In [1]: import numpy as np

In [2]: from numpy import linalg as LA

In [3]: np.set_printoptions(precision=2, suppress=True, linewidth=200)

In [4]: tidy = lambda a: np.round(a, 2) + 0

In [5]: Q, _ = LA.qr(np.array([[0.7, -0.9, 2.0, -0.1],
   ...:     [-0.4, -1.0, -1.4, -0.6],
   ...:     [-2.4, -0.1, 1.9, 0.5],
   ...:     [0.0, 1.1, -0.1, -0.6],
   ...:     [-1.1, 0.4, -0.6, 0.6],
   ...:     [1.4, -1.2, 0.4, 0.6],
   ...:     [-0.4, -0.5, -2.7, 0.3],
   ...:     [0.0, -1.4, 0.7, 0.0],
   ...:     [-0.1, 0.9, -1.1, -0.5],
   ...:     [0.4, -1.2, 0.8, -0.1]]))

In [6]: feats = Q @ Q.T

In [7]: tidy(feats)
Out[7]: 
array([[ 0.3 , -0.01,  0.04, -0.01, -0.2 ,  0.11, -0.28,  0.16, -0.11,  0.19],
       [-0.01,  0.63, -0.01,  0.02, -0.14, -0.21,  0.25,  0.25,  0.11,  0.19],
       [ 0.04, -0.01,  0.8 , -0.09,  0.24, -0.23, -0.1 ,  0.12, -0.14,  0.02],
       [-0.01,  0.02, -0.09,  0.26, -0.13, -0.27, -0.2 , -0.12,  0.19, -0.08],
       [-0.2 , -0.14,  0.24, -0.13,  0.3 ,  0.02,  0.21, -0.09, -0.06, -0.14],
       [ 0.11, -0.21, -0.23, -0.27,  0.02,  0.5 ,  0.09,  0.07, -0.23,  0.09],
       [-0.28,  0.25, -0.1 , -0.2 ,  0.21,  0.09,  0.56,  0.03,  0.01, -0.04],
       [ 0.16,  0.25,  0.12, -0.12, -0.09,  0.07,  0.03,  0.26, -0.11,  0.21],
       [-0.11,  0.11, -0.14,  0.19, -0.06, -0.23,  0.01, -0.11,  0.2 , -0.09],
       [ 0.19,  0.19,  0.02, -0.08, -0.14,  0.09, -0.04,  0.21, -0.09,  0.2 ]])

In [8]: np.unique(feats.round(6), axis=0).shape
Out[8]: (10, 10)

In [9]: np.abs(np.diag(LA.qr(feats)[1])) > 1e-9
Out[9]: array([ True,  True,  True,  True, False, False, False, False, False, False])

In [10]: tidy(feats @ LA.pinv(feats) @ feats)
Out[10]: 
array([[ 0.3 , -0.01,  0.04, -0.01, -0.2 ,  0.11, -0.28,  0.16, -0.11,  0.19],
       [-0.01,  0.63, -0.01,  0.02, -0.14, -0.21,  0.25,  0.25,  0.11,  0.19],
       [ 0.04, -0.01,  0.8 , -0.09,  0.24, -0.23, -0.1 ,  0.12, -0.14,  0.02],
       [-0.01,  0.02, -0.09,  0.26, -0.13, -0.27, -0.2 , -0.12,  0.19, -0.08],
       [-0.2 , -0.14,  0.24, -0.13,  0.3 ,  0.02,  0.21, -0.09, -0.06, -0.14],
       [ 0.11, -0.21, -0.23, -0.27,  0.02,  0.5 ,  0.09,  0.07, -0.23,  0.09],
       [-0.28,  0.25, -0.1 , -0.2 ,  0.21,  0.09,  0.56,  0.03,  0.01, -0.04],
       [ 0.16,  0.25,  0.12, -0.12, -0.09,  0.07,  0.03,  0.26, -0.11,  0.21],
       [-0.11,  0.11, -0.14,  0.19, -0.06, -0.23,  0.01, -0.11,  0.2 , -0.09],
       [ 0.19,  0.19,  0.02, -0.08, -0.14,  0.09, -0.04,  0.21, -0.09,  0.2 ]])
